$ ipython --no-banner

In [1]: import numpy as np

In [2]: import numpy.linalg as la

In [3]: np.set_printoptions(precision=1, suppress=True, linewidth=120)

In [4]: X = np.loadtxt("x.csv", delimiter=",")

In [5]: print(X)
[[ 3.  3. -2.  3. -3.  3.]
 [ 3.  3. -2.  3. -3.  3.]
 [ 2.  2. -5.  0. -3.  5.]
 [ 3.  2. -5.  0.  0.  2.]
 [ 1. -2. -1.  3.  9.  0.]
 [ 0. -1. -2.  3.  0.  3.]
 [ 0.  0.  0.  0.  0.  0.]
 [ 2.  2. -5.  0. -3.  5.]
 [ 3.  4. -2.  6.  3.  2.]
 [ 3.  1. -4.  0.  6.  2.]
 [ 1.  1. -3.  6.  3. -1.]
 [-1.  1. -4.  0.  0.  1.]
 [ 1.  0.  1.  6.  0.  1.]
 [-2. -1.  2.  6.  3. -3.]
 [ 3.  4. -2.  6.  3.  2.]
 [ 0.  1. -4.  0.  3. -2.]
 [ 1. -1.  2.  6.  6.  1.]
 [ 3.  4. -2.  6.  3.  2.]
 [ 1.  0.  1.  6.  0.  1.]
 [ 0.  0.  0.  0.  0.  0.]
 [-3. -3.  3.  3.  0.  1.]
 [ 0.  1. -4.  0.  3. -2.]
 [ 3.  2. -1.  3.  3.  3.]
 [ 2.  2. -1.  3.  0.  6.]
 [ 0.  0.  0.  0.  0.  0.]
 [ 3.  1. -3.  6.  3.  6.]
 [ 0.  0.  0.  0.  0.  0.]
 [ 0.  0.  0.  0.  0.  0.]
 [ 0.  0.  0.  0.  0.  0.]
 [ 0.  1. -4.  0.  3. -2.]
 [-2. -3.  3.  3.  3. -2.]
 [ 2.  2. -5.  0. -3.  5.]
 [ 3.  1. -4.  0.  6.  2.]
 [ 0.  0.  0.  0.  0.  0.]
 [ 3.  5. -3.  6. -3.  2.]]

In [6]: vec = np.array([0, 4, 2, 2, -8, -1])

In [7]: rhs = X @ vec

In [8]: print(rhs)
[ 35.  35.  17.  -4. -76.  -5.   0.  17.  -2. -54. -13.  -5.  13.  -9.  -2. -26. -37.  -2.  13.   0.  -1. -26. -15.
   6.   0. -20.   0.   0.   0. -26. -22.  17. -54.   0.  48.]

In [9]: rng = np.random.default_rng(21)

In [10]: rhs = rhs + 0.3 * rng.normal(size=35)

In [11]: print(rhs.round(1) + 0)
[ 35.1  35.5  16.5  -3.5 -76.   -5.2  -0.2  16.7  -2.1 -53.7 -12.8  -4.8  12.5  -9.5  -1.5 -25.7 -36.3  -1.6  12.7
   0.4  -0.8 -25.9 -15.2   6.    0.  -19.7   0.    0.5  -0.2 -25.9 -21.9  16.7 -54.4   0.3  48.2]

In [12]: coef, *_ = la.lstsq(X, rhs)

In [13]: print(coef.round())
[-0.  4.  2.  2. -8. -1.]

In [14]: print(np.round(la.norm(rhs - X @ coef), 1))
1.8

In [15]: print(np.round(X.T @ (rhs - X @ coef), 1) + 0)
[0. 0. 0. 0. 0. 0.]

In [16]: Xs = X - X.mean(axis=0)

In [17]: Uu, sigma, vt = la.svd(Xs, full_matrices=False)

In [18]: print(np.abs(Uu[:, 0]).argmax())
30

In [19]: print((np.sign(Uu[:, 0]) == np.sign(Uu[0, 0])).astype(int))
[1 1 1 1 0 1 0 1 1 0 0 1 0 0 1 0 0 1 0 0 0 0 1 1 0 1 0 0 0 0 0 1 0 0 1]

In [20]: print(sigma)
[21.2 17.1 15.3  9.5  5.9  2.9]

In [21]: print(np.abs(vt[-1]))
[0.7 0.6 0.1 0.1 0.2 0.3]

In [22]: print(np.abs(vt[0]).argmax())
4

In [23]: W2 = X[[23, 16]].astype(float)

In [24]: for _ in range(7):
    ...:     z = la.norm(X[:, None] - W2, axis=-1).argmin(axis=1)
    ...:     W2 = np.array([X[z == j].mean(axis=0) for j in range(2)])
    ...: 

In [25]: print(z)
[0 0 0 0 1 0 0 0 0 0 1 0 1 1 0 1 1 0 1 0 1 1 0 0 0 0 0 0 0 1 1 0 0 0 0]

In [26]: print(W2)
[[ 1.7  1.6 -2.2  1.9  0.4  2.2]
 [-0.2 -0.5 -0.4  3.5  3.  -0.7]]

In [27]: print(W2[1] - W2[0])
[-1.8 -2.1  1.8  1.7  2.6 -3. ]

In [28]: print(np.abs(W2[1] - W2[0]).argmax())
5

In [29]: T = np.stack([W2, 3 * W2, W2[::-1]])

In [30]: print(la.matrix_rank(T))
[2 2 2]

In [31]: print(T.sum(axis=0))
[[ 6.5  5.8 -9.  11.   4.5  8.3]
 [ 0.9 -0.6 -3.6 16.1 12.4 -0.7]]

In [32]: print(np.einsum("bij,cij->bc", T, T))
[[ 41.3 123.8  11.5]
 [123.8 371.3  34.5]
 [ 11.5  34.5  41.3]]

In [33]: print(T.shape)
(3, 2, 6)

In [34]: P = X @ la.solve(X.T @ X, X.T)

In [35]: print(round(float(np.trace(P)), 1))
6.0

In [36]: print(np.round(P @ X[:, 0], 1) + 0)
[ 3.  3.  2.  3.  1.  0.  0.  2.  3.  3.  1. -1.  1. -2.  3.  0.  1.  3.  1.  0. -3.  0.  3.  2.  0.  3.  0.  0.  0.
  0. -2.  2.  3.  0.  3.]

In [37]: print(np.diag(P))
[0.1 0.1 0.2 0.2 0.3 0.2 0.  0.2 0.2 0.2 0.3 0.3 0.2 0.3 0.2 0.2 0.2 0.2 0.2 0.  0.3 0.2 0.1 0.3 0.  0.2 0.  0.  0.
 0.2 0.1 0.2 0.2 0.  0.3]

In [38]: mat = np.loadtxt("run16.csv", delimiter=",")

In [39]: print(mat)
[[0. 1. 1. 1. 1. 1. 1. 1.]
 [1. 0. 1. 1. 1. 1. 1. 1.]
 [1. 1. 0. 1. 1. 1. 1. 1.]
 [1. 1. 1. 0. 1. 1. 1. 1.]
 [1. 1. 1. 1. 0. 1. 1. 1.]
 [1. 1. 1. 1. 1. 0. 1. 1.]
 [1. 1. 1. 1. 1. 1. 0. 1.]
 [1. 1. 1. 1. 1. 1. 1. 0.]]

In [40]: z = rng.permutation(8)

In [41]: A2 = mat[:, z] * rng.choice([-1, 1], 8)

In [42]: print(A2)
[[ 1. -1. -1. -1. -1. -0. -1.  1.]
 [ 0. -1. -1. -1. -1. -1. -1.  1.]
 [ 1. -0. -1. -1. -1. -1. -1.  1.]
 [ 1. -1. -1. -1. -1. -1. -0.  1.]
 [ 1. -1. -0. -1. -1. -1. -1.  1.]
 [ 1. -1. -1. -0. -1. -1. -1.  1.]
 [ 1. -1. -1. -1. -1. -1. -1.  0.]
 [ 1. -1. -1. -1. -0. -1. -1.  1.]]

In [43]: Uu, _, vt = la.svd(mat.T @ A2)

In [44]: print(np.round(Uu @ vt, 1) + 0)
[[ 0.  0.  0.  0.  0. -1.  0.  0.]
 [ 1.  0.  0.  0.  0.  0.  0.  0.]
 [ 0. -1.  0.  0.  0.  0.  0.  0.]
 [ 0.  0.  0.  0.  0.  0. -1.  0.]
 [ 0.  0. -1.  0.  0.  0.  0.  0.]
 [ 0.  0.  0. -1.  0.  0.  0.  0.]
 [ 0.  0.  0.  0.  0.  0.  0.  1.]
 [ 0.  0.  0.  0. -1.  0.  0.  0.]]

In [45]: r0 = np.array([-2, -2, 4, 5, -5, 3, -3, 0])

In [46]: A2 = mat + np.outer(r0, np.eye(8)[0])

In [47]: print(round(la.det(A2) / la.det(mat), 1), np.round(1 + la.solve(mat, r0)[0], 1))
3.0 3.0

In [48]: A2 = np.array([[2, 1, -1],
    ...:     [1, 2, 2],
    ...:     [-2, 2, -2],
    ...:     [-1, 2, 0],
    ...:     [-1, 0, 0],
    ...:     [-2, 0, -1],
    ...:     [2, -2, -2],
    ...:     [1, -1, 1]])

In [49]: print(np.einsum("ik,kj->ij", mat, A2))
[[-2.  3. -2.]
 [-1.  2. -5.]
 [ 2.  2. -1.]
 [ 1.  2. -3.]
 [ 1.  4. -3.]
 [ 2.  4. -2.]
 [-2.  6. -1.]
 [-1.  5. -4.]]

In [50]: print(la.matrix_rank(np.vstack([mat, A2.T])))
8

In [51]: print(np.einsum("ij,ij->i", mat, mat))
[7. 7. 7. 7. 7. 7. 7. 7.]

In [52]: print(np.vstack([mat, A2.T]).shape)
(11, 8)

In [53]: A2 @ mat
ValueError: matmul: Input operand 1 has a mismatch in its core dimension 0, with gufunc signature (n?,k),(k,m?)->(n?,m?) (size 8 is different from 3)


In [54]: print(A2.T @ mat.T)
[[-2. -1.  2.  1.  1.  2. -2. -1.]
 [ 3.  2.  2.  2.  4.  4.  6.  5.]
 [-2. -5. -1. -3. -3. -2. -1. -4.]]

In [55]: M = np.load("mat.npy")

In [56]: print(M)
[[-1.1  2.7 -0.1 -1.9 -0.5 -0.4 -0.9 -0.8  0.7 -0.6  0.6 -0.5 -1.1]
 [ 0.6  0.9  0.2  2.   0.1  0.1  1.6  0.4 -0.7 -0.2 -0.7 -1.  -0.6]
 [ 0.2 -6.9  0.5  0.2 -0.9 -0.1  0.   0.8 -1.8 -0.6  1.   0.8  1.6]
 [ 0.5 -0.6  1.4 -1.3 -2.7 -0.3  0.6 -0.5  1.2  1.3  0.9  1.5 -0.6]
 [-2.3  3.6 -1.6 -0.6  1.7  1.  -0.5  0.6 -1.5  0.7  0.8  0.6 -1.6]
 [-0.3  2.4  0.2  2.  -0.9 -0.7 -0.9  1.2  0.3 -1.1  1.2  1.3  0.3]
 [ 0.8 -1.8 -0.5  0.7  0.8  0.8 -0.7  0.   1.6 -0.9  0.   0.2  0. ]
 [ 0.4  4.2  2.1 -0.5  1.7  1.   0.5  0.6  0.1  0.7  2.5 -0.3  0.7]
 [ 0.9  1.2 -0.8  0.6 -0.9 -1.4 -0.6  0.1 -0.2  0.  -0.1  0.8  1.4]
 [ 1.3  2.1 -0.4  0.7  0.1  0.   1.   0.1 -0.9  0.9 -0.2  0.4  0.7]
 [ 0.2 -0.3 -0.9  0.3 -1.1 -0.9 -0.5  1.2 -0.7 -0.6  1.1 -0.1 -1.1]
 [-0.5  0.9  0.4 -0.9 -1.7  0.  -0.8 -0.2  2.  -1.4  0.5 -1.5  1.2]]

In [57]: T = np.stack([M, -3 * M, M[::-1]])

In [58]: print(la.matrix_rank(T))
[12 12 12]

In [59]: print(la.norm(T, axis=(1, 2)))
[15.5 46.4 15.5]

In [60]: print(la.matrix_rank(T.reshape(3, -1)))
2

In [61]: theta = np.radians(45)

In [62]: r_ = np.eye(13)

In [63]: r_[0, 0] = r_[5, 5] = np.cos(theta)

In [64]: r_[0, 5], r_[5, 0] = -np.sin(theta), np.sin(theta)

In [65]: A2 = M @ r_.T

In [66]: print(la.svd(M, compute_uv=False), la.svd(A2, compute_uv=False))
[10.5  5.6  4.9  4.5  4.3  3.9  2.8  2.7  1.7  1.3  0.6  0.2] [10.5  5.6  4.9  4.5  4.3  3.9  2.8  2.7  1.7  1.3  0.6  0.2]

In [67]: print(np.round(la.det(r_), 1), round(np.trace(r_), 1))
1.0 12.4

In [68]: r0 = np.array([1, 1])

In [69]: print(np.polyval(r0, M[11]))
[ 0.5  1.9  1.4  0.1 -0.7  1.   0.2  0.8  3.  -0.4  1.5 -0.5  2.2]

In [70]: arr = np.loadtxt("a.csv", delimiter=",")

In [71]: print(arr)
[[-3. -2. -1.  0.  1.  2.  3.  4.  5.  6.  7.  8.  9.]
 [10. 11. 12. 13. 14. 15. 16. 17. 18. 19. 20. 21. 22.]
 [23. 24. 25. 26. 27. 28. 29. 30. 31. 32. 33. 34. 35.]
 [36. 37. 38. 39. 40. 41. 42. 43. 44. 45. 46. 47. 48.]
 [49. 50. 51. 52. 53. 54. 55. 56. 57. 58. 59. 60. 61.]
 [62. 63. 64. 65. 66. 67. 68. 69. 70. 71. 72. 73. 74.]
 [75. 76. 77. 78. 79. 80. 81. 82. 83. 84. 85. 86. 87.]]

In [72]: r0, g = arr[2], arr[1]

In [73]: print(r0 @ r0)
11115.0

In [74]: print(r0 @ g)
6214.0

In [75]: pr = (r0 @ g) / (r0 @ r0) * r0

In [76]: print(np.round((g - pr) @ r0, 1))
-0.0

In [77]: print(pr)
[12.9 13.4 14.  14.5 15.1 15.7 16.2 16.8 17.3 17.9 18.4 19.  19.6]

In [78]: print(round(float(la.norm(r0 + g) ** 2 + la.norm(r0 - g) ** 2), 1))
29250.0

In [79]: print(la.matrix_rank(np.outer(r0, g)))
1

In [80]: Uu, sigma, vt = la.svd(arr)

In [81]: evecs = vt[:(sigma > 1e-8).sum()]

In [82]: vec = arr[3] + -2 * arr[1] + rng.integers(2) * np.eye(13)[5]

In [83]: print(vec)
[16. 15. 14. 13. 12. 12. 10.  9.  8.  7.  6.  5.  4.]

In [84]: print(np.allclose(evecs.T @ evecs @ vec, vec))
False

In [85]: print(np.abs(np.diag(la.qr(arr)[1])) > 1e-9)
[ True  True False False False False False]

In [86]: m1 = np.loadtxt("m.csv", delimiter=",")

In [87]: print(m1)
[[0. 2. 0. 2.]
 [3. 3. 3. 3.]
 [0. 2. 0. 2.]
 [3. 3. 3. 3.]]

In [88]: Uu, sigma, vt = la.svd(m1)

In [89]: print(np.argmax(sigma[:-1] / (sigma[1:] + 1e-6)) + 1)
2

In [90]: print(sigma.round(1) + 0)
[9.  2.7 0.  0. ]

In [91]: A2 = Uu[:, :2] @ np.diag(sigma[:2]) @ vt[:2]

In [92]: print(la.matrix_rank(A2))
2

In [93]: la.determinant(m1)
AttributeError: module 'numpy.linalg' has no attribute 'determinant'


In [94]: print(np.round(np.sort(np.abs(la.eigvals(m1))), 1) + 0)
[0.  0.  2.7 8.7]

In [95]: m1.inv()
AttributeError: 'numpy.ndarray' object has no attribute 'inv'


In [96]: print(round(np.abs(la.eigvals(m1)).max(), 1))
8.7

In [97]: print((m1 - m1.T) / 2)
[[ 0.  -0.5  0.  -0.5]
 [ 0.5  0.   0.5  0. ]
 [ 0.  -0.5  0.  -0.5]
 [ 0.5  0.   0.5  0. ]]

In [98]: print(np.trace(m1))
6.0

In [99]: print(m1 @ m1)
[[12. 12. 12. 12.]
 [18. 30. 18. 30.]
 [12. 12. 12. 12.]
 [18. 30. 18. 30.]]

In [100]: rank = la.matrix_rank(m1)

In [101]: print(rank)
2

In [102]: N = la.svd(m1)[2][rank:].T

In [103]: print(N.shape)
(4, 2)

In [104]: print(np.round(m1 @ N, 1) + 0)
[[0. 0.]
 [0. 0.]
 [0. 0.]
 [0. 0.]]

In [105]: print(np.allclose(m1 @ N, 0))
True

In [106]: print(la.matrix_rank(m1.T @ m1), la.matrix_rank(m1 @ m1.T))
2 2

In [107]: print([int(la.matrix_rank(m1[:i])) for i in range(1, len(m1) + 1)])
[1, 2, 2, 2]
